$ ipython --no-banner

In [1]: import numpy as np

In [2]: import numpy.linalg as la

In [3]: np.set_printoptions(precision=2, suppress=True, linewidth=160, sign=" ")

In [4]: def rnd(a):
   ...:     return np.round(a, 2) + 0
   ...: 

In [5]: W0 = np.array([[151, 158, 125, 118, 117],
   ...:     [158, 303, 230, 147, 244],
   ...:     [125, 230, 267, 105, 159],
   ...:     [118, 147, 105, 151, 127],
   ...:     [117, 244, 159, 127, 266]])

In [6]: low = la.cholesky(W0)

In [7]: la.eigvalsh(W0).min() > 0
Out[7]: np.True_

In [8]: F = -1 * np.eye(12) + np.ones((12, 12))

In [9]: F
Out[9]: 
array([[ 0.,  1.,  1.,  1.,  1.,  1.,  1.,  1.,  1.,  1.,  1.,  1.],
       [ 1.,  0.,  1.,  1.,  1.,  1.,  1.,  1.,  1.,  1.,  1.,  1.],
       [ 1.,  1.,  0.,  1.,  1.,  1.,  1.,  1.,  1.,  1.,  1.,  1.],
       [ 1.,  1.,  1.,  0.,  1.,  1.,  1.,  1.,  1.,  1.,  1.,  1.],
       [ 1.,  1.,  1.,  1.,  0.,  1.,  1.,  1.,  1.,  1.,  1.,  1.],
       [ 1.,  1.,  1.,  1.,  1.,  0.,  1.,  1.,  1.,  1.,  1.,  1.],
       [ 1.,  1.,  1.,  1.,  1.,  1.,  0.,  1.,  1.,  1.,  1.,  1.],
       [ 1.,  1.,  1.,  1.,  1.,  1.,  1.,  0.,  1.,  1.,  1.,  1.],
       [ 1.,  1.,  1.,  1.,  1.,  1.,  1.,  1.,  0.,  1.,  1.,  1.],
       [ 1.,  1.,  1.,  1.,  1.,  1.,  1.,  1.,  1.,  0.,  1.,  1.],
       [ 1.,  1.,  1.,  1.,  1.,  1.,  1.,  1.,  1.,  1.,  0.,  1.],
       [ 1.,  1.,  1.,  1.,  1.,  1.,  1.,  1.,  1.,  1.,  1.,  0.]])

In [10]: la.matrix_rank(F, rtol=0.1)
Out[10]: np.int64(1)

In [11]: round(np.log10(la.cond(F)))
Out[11]: 1

In [12]: [round(float(x), 2) for x in la.svd(F, compute_uv=False)[:3]]
Out[12]: [11.0, 1.0, 1.0]

In [13]: J = np.loadtxt("run7.csv", delimiter=",")

In [14]: J
Out[14]: 
array([[ -0.5 ,  -0.3 ,  -3.63,  -0.8 ,  -0.4 ,  -1.  ,  -0.7 ,   1.3 ,   0.1 ],
       [ -0.2 ,   0.1 ,  -2.17,  -0.2 ,  -0.3 ,  -2.  ,  -0.4 ,   0.9 ,  -1.3 ],
       [ -0.5 ,   0.3 ,   0.1 ,  -0.7 ,   0.  ,   0.8 ,   0.  ,   1.2 ,   0.3 ],
       [ -1.4 ,  -0.2 ,  -1.63,  -0.8 ,  -0.9 ,   2.1 ,  -0.3 ,   0.7 ,   1.1 ],
       [  0.9 ,   0.2 ,  -4.58,  -1.1 ,   0.3 ,  -1.9 ,  -0.9 ,  -0.3 ,  -1.5 ],
       [  0.  ,  -0.3 ,  -1.81,  -2.5 ,  -2.  ,   1.  ,  -0.4 ,   0.3 ,  -2.1 ],
       [ -0.6 ,  -0.4 ,  -3.04,   0.2 ,   0.2 ,   0.6 ,  -0.6 ,   0.7 ,  -0.7 ],
       [ -0.7 ,   0.5 ,  -8.01,   0.2 ,   0.  ,   0.4 ,  -1.6 ,   0.2 ,   1.4 ],
       [ -1.1 ,   1.  ,   8.28,   0.1 ,  -0.2 ,   1.3 ,   1.7 ,  -1.5 ,  -0.5 ],
       [ -0.1 ,  -0.1 ,  -8.54,  -1.4 ,  -0.9 ,  -0.2 ,  -1.7 ,  -1.4 ,   0.2 ],
       [  0.4 ,  -0.5 ,   6.38,   0.1 ,   0.1 ,   1.5 ,   1.3 ,   2.3 ,  -1.2 ],
       [  0.1 ,   2.1 ,   0.02,   0.4 ,  -0.7 ,  -0.8 ,   0.  ,  -0.3 ,   0.7 ],
       [ -1.  ,  -0.1 , -11.15,  -0.5 ,   0.3 ,  -0.3 ,  -2.2 ,   0.3 ,   1.6 ],
       [ -0.5 ,  -0.5 ,   2.95,  -0.7 ,   1.5 ,   1.5 ,   0.6 ,   0.2 ,  -1.1 ],
       [  0.4 ,   1.3 ,  -5.02,  -0.5 ,  -0.2 ,  -0.1 ,  -1.  ,   0.6 ,   0.2 ],
       [  0.2 ,  -0.5 ,  -3.51,  -1.6 ,  -0.9 ,   2.3 ,  -0.7 ,   0.1 ,   0.4 ],
       [ -0.3 ,  -0.1 ,  -0.21,  -0.7 ,  -0.8 ,  -0.3 ,   0.  ,   0.8 ,  -1.3 ],
       [  0.9 ,  -1.2 ,   1.44,   0.5 ,   0.4 ,   1.1 ,   0.3 ,   0.4 ,   1.4 ],
       [ -2.1 ,   0.3 ,  -1.12,   1.4 ,  -0.7 ,  -0.6 ,  -0.2 ,   0.6 ,   1.5 ],
       [ -0.4 ,   2.2 ,   0.41,   1.2 ,  -0.6 ,   0.6 ,   0.1 ,   0.5 ,   0.4 ],
       [ -2.  ,  -0.7 ,   0.12,  -0.2 ,  -0.2 ,   0.6 ,   0.  ,   0.4 ,   0.3 ],
       [  1.3 ,  -2.7 ,   6.44,  -0.2 ,   0.7 ,   1.5 ,   1.3 ,   0.9 ,   0.1 ],
       [  0.2 ,   0.8 ,   4.98,  -1.9 ,   2.  ,  -0.5 ,   1.  ,   0.1 ,   1.  ],
       [  0.7 ,  -1.6 ,  -3.91,  -0.5 ,  -1.2 ,  -0.6 ,  -0.8 ,   0.1 ,  -1.1 ],
       [ -0.1 ,   0.4 ,  -3.1 ,   0.1 ,   0.2 ,   0.9 ,  -0.6 ,   1.5 ,   0.1 ],
       [  0.  ,   0.  ,  -2.02,   1.3 ,  -1.2 ,  -0.8 ,  -0.4 ,  -0.7 ,  -0.6 ],
       [  0.7 ,  -0.9 ,  -9.99,   0.6 ,   1.7 ,  -0.4 ,  -2.  ,  -0.7 ,   0.3 ],
       [  1.2 ,  -0.6 , -10.5 ,   0.7 ,  -0.2 ,  -0.1 ,  -2.1 ,  -0.9 ,   2.2 ],
       [ -0.3 ,  -0.3 ,   1.01,   0.3 ,   1.1 ,   1.4 ,   0.2 ,  -1.  ,   0.7 ],
       [ -0.3 ,  -0.4 ,  -3.39,   0.9 ,  -0.7 ,  -1.  ,  -0.7 ,  -0.5 ,   0.7 ],
       [ -0.4 ,   0.6 ,  -0.86,   0.3 ,   0.5 ,  -0.4 ,  -0.2 ,  -1.  ,  -1.1 ],
       [ -0.9 ,  -0.2 ,  -3.45,  -1.  ,   1.4 ,  -0.9 ,  -0.7 ,  -0.4 ,  -0.3 ],
       [  0.  ,   1.3 ,  -5.55,   0.7 ,  -1.3 ,  -0.4 ,  -1.1 ,  -0.6 ,  -0.2 ],
       [  1.4 ,   0.4 ,  -5.41,   0.8 ,   1.2 ,  -0.5 ,  -1.1 ,  -0.1 ,   0.1 ],
       [ -0.9 ,   0.5 ,   2.88,  -1.5 ,  -0.1 ,  -0.5 ,   0.6 ,   1.4 ,   0.2 ],
       [ -0.8 ,  -0.7 ,  -8.44,  -0.7 ,  -1.1 ,   1.3 ,  -1.7 ,   0.9 ,   1.4 ],
       [  0.2 ,  -0.1 ,  -3.49,   1.6 ,  -0.1 ,  -0.2 ,  -0.7 ,   1.6 ,  -0.6 ],
       [  1.7 ,   0.5 ,   1.93,  -0.1 ,   1.4 ,   1.4 ,   0.4 ,   0.1 ,  -1.6 ],
       [  0.8 ,  -0.8 , -10.52,   1.6 ,   0.7 ,  -0.6 ,  -2.1 ,  -1.  ,   0.3 ]])

In [15]: # column 2 dominates

In [16]: left, sv, Vt = la.svd(J)

In [17]: np.argmax(sv[:-1] / (sv[1:] + 1e-6)) + 1
Out[17]: np.int64(8)

In [18]: rnd(sv)
Out[18]: array([ 33.51,   7.37,   6.73,   6.65,   5.27,   4.99,   4.67,   3.92,   0.11])

In [19]: B = left[:, :8] @ np.diag(sv[:8]) @ Vt[:8]

In [20]: la.matrix_rank(B)
Out[20]: np.int64(8)

In [21]: rnd(la.norm(J - B, 2)), rnd(sv[8])
Out[21]: (np.float64(0.11), np.float64(0.11))

In [22]: rnd(np.abs(J - B).max())
Out[22]: np.float64(0.05)

In [23]: la.matrix_rank(J, rtol=0.05)
Out[23]: np.int64(8)
